% ipython --no-banner

In [1]: import numpy as np

In [2]: np.set_printoptions(precision=3, suppress=True, linewidth=100, sign=" ")

In [3]: J = np.array([[5, 10, 2, 4], [10, 0, 4, 0], [1, 2, 1, 2], [2, 0, 2, 0]])

In [4]: print(J)
[[  5  10   2   4]
 [ 10   0   4   0]
 [  1   2   1   2]
 [  2   0   2   0]]

In [5]: O = J.astype(float).copy()

In [6]: for j in range(4):
   ...:     O[:, j] -= O[:, :j] @ (O[:, :j].T @ O[:, j])
   ...:     O[:, j] /= np.linalg.norm(O[:, j])
   ...: 

In [7]: print(np.round(O.T @ O, 3) + 0)
[[ 1.  0.  0.  0.]
 [ 0.  1.  0.  0.]
 [ 0.  0.  1.  0.]
 [ 0.  0.  0.  1.]]

In [8]: print(np.round(O.T @ J, 3) + 0)
[[ 11.402   4.561   4.824   1.93 ]
 [  0.      9.121   0.      3.859]
 [  0.      0.      1.316   0.526]
 [  0.      0.      0.      1.052]]

In [9]: r0 = np.array([-1, -1, 1, 0])

In [10]: out = J + np.outer(r0, np.eye(4)[2])

In [11]: print(out)
[[  5.  10.   1.   4.]
 [ 10.   0.   3.   0.]
 [  1.   2.   2.   2.]
 [  2.   0.   2.   0.]]

In [12]: print(np.linalg.matrix_rank(np.linalg.inv(out) - np.linalg.inv(J), tol=1e-8))
1

In [13]: print(np.linalg.matrix_rank(out - J))
1

In [14]: blk = np.stack([J, -2 * J, J[::-1]])

In [15]: print((blk @ J.T).shape)
(3, 4, 4)

In [16]: print(np.linalg.norm(blk, axis=(1, 2)))
[ 16.703  33.407  16.703]

In [17]: print(np.linalg.matrix_rank(blk.reshape(3, -1)))
2

In [18]: print(blk.sum(axis=0))
[[ -3 -10   0  -4]
 [ -9   2  -3   2]
 [  9  -2   3  -2]
 [  3  10   0   4]]

In [19]: A = np.loadtxt("sample17.csv", delimiter=",")

In [20]: print(A)
[[ 3.  2.  0.  2.  0.]
 [ 2.  3.  0.  2.  0.]
 [ 0.  0.  3.  0.  2.]
 [ 2.  2.  0.  3.  0.]
 [ 0.  0.  2.  0.  3.]]

In [21]: w, V = np.linalg.eig(A)

In [22]: print(np.round(A @ V[:, 0] - w[0] * V[:, 0], 3) + 0)
[ 0.  0.  0.  0.  0.]

In [23]: print(np.round(np.prod(w), 3))
35.0

In [24]: w, V = np.linalg.eigh(A)

In [25]: print(np.linalg.eigvalsh(A @ A))
[  1.   1.   1.  25.  49.]

In [26]: print(np.abs(V[:, -1]))
[ 0.577  0.577  0.     0.577  0.   ]

In [27]: print((w > 1e-8).sum(), (w < -1e-8).sum())
5 0

In [28]: print(w)
[ 1.  1.  1.  5.  7.]

In [29]: print(np.round(V @ np.diag(w) @ V.T, 3) + 0)
[[ 3.  2.  0.  2.  0.]
 [ 2.  3.  0.  2.  0.]
 [ 0.  0.  3.  0.  2.]
 [ 2.  2.  0.  3.  0.]
 [ 0.  0.  2.  0.  3.]]

In [30]: print(np.linalg.eigvalsh(A + 2 * np.eye(5)))
[ 3.  3.  3.  7.  9.]

In [31]: print(np.round(V.T @ V, 3) + 0)
[[ 1.  0.  0.  0.  0.]
 [ 0.  1.  0.  0.  0.]
 [ 0.  0.  1.  0.  0.]
 [ 0.  0.  0.  1.  0.]
 [ 0.  0.  0.  0.  1.]]

In [32]: print(np.unique(w.round(6) + 0, return_counts=True)[1])
[ 3  1  1]

In [33]: L = np.linalg.cholesky(A)

In [34]: print(round(np.prod(np.diag(L)) ** 2, 3), round(float(np.linalg.det(A)), 3))
35.0 35.0

In [35]: print(A / np.sqrt(np.outer(np.diag(A), np.diag(A))))
[[ 1.     0.667  0.     0.667  0.   ]
 [ 0.667  1.     0.     0.667  0.   ]
 [ 0.     0.     1.     0.     0.667]
 [ 0.667  0.667  0.     1.     0.   ]
 [ 0.     0.     0.667  0.     1.   ]]

In [36]: x0 = np.ones(5)

In [37]: for _ in range(3):
    ...:     x0 = A @ x0
    ...:     x0 /= np.linalg.norm(x0)
    ...:     print(round(x0 @ A @ x0, 3))
    ...: 
6.492
6.704
6.837

In [38]: print(x0)
[ 0.553  0.553  0.202  0.553  0.202]

In [39]: K = np.loadtxt("mat.csv", delimiter=",")

In [40]: print(K)
[[ 0.  1.  0.  1.  1.  1.  0.  0.  0.  0.]
 [ 1.  0.  0.  1.  1.  1.  0.  0.  0.  0.]
 [ 0.  0.  0.  0.  0.  0.  0.  1.  1.  0.]
 [ 1.  1.  0.  0.  1.  1.  0.  0.  0.  0.]
 [ 1.  1.  0.  1.  0.  0.  0.  0.  0.  0.]
 [ 1.  1.  0.  1.  0.  0.  0.  0.  0.  0.]
 [ 0.  0.  0.  0.  0.  0.  0.  0.  0.  1.]
 [ 0.  0.  1.  0.  0.  0.  0.  0.  0.  0.]
 [ 0.  0.  1.  0.  0.  0.  0.  0.  0.  0.]
 [ 0.  0.  0.  0.  0.  0.  1.  0.  0.  0.]]

In [41]: # rows 4 and 5 are equal

In [42]: w, V = np.linalg.eigh(K)

In [43]: x0 = np.array([-3, 2, 3, -3, 2, 3, 3, 0, 1, 2])

In [44]: print(x0 @ K @ x0)
-28.0

In [45]: print(np.round(V * np.maximum(w, 0) @ V.T, 3) + 0)
[[ 0.837  0.837  0.     0.837  0.689  0.689  0.     0.     0.     0.   ]
 [ 0.837  0.837  0.     0.837  0.689  0.689  0.     0.     0.     0.   ]
 [ 0.     0.     0.707  0.     0.     0.     0.     0.5    0.5    0.   ]
 [ 0.837  0.837  0.     0.837  0.689  0.689  0.     0.     0.     0.   ]
 [ 0.689  0.689  0.     0.689  0.567  0.567  0.     0.     0.     0.   ]
 [ 0.689  0.689  0.     0.689  0.567  0.567  0.     0.     0.     0.   ]
 [ 0.     0.     0.     0.     0.     0.     0.5    0.     0.     0.5  ]
 [ 0.     0.     0.5    0.     0.     0.     0.     0.354  0.354  0.   ]
 [ 0.     0.     0.5    0.     0.     0.     0.     0.354  0.354  0.   ]
 [ 0.     0.     0.     0.     0.     0.     0.5    0.     0.     0.5  ]]

In [46]: print((np.sign(V[:, -1].round(6)) == np.sign(V[0, -1].round(6))).astype(int))
[ 1  1  0  1  1  1  0  0  0  0]

In [47]: print(np.linalg.cond(K) > 100)
True

In [48]: print(np.linalg.matrix_rank(K, rtol=0.1))
8

In [49]: print(np.round(np.linalg.norm(K, 2) / np.linalg.norm(K), 3))
0.744

In [50]: print(np.argsort(-np.linalg.norm(K, axis=0).round(6), kind="stable")[:3])
[ 0  1  3]
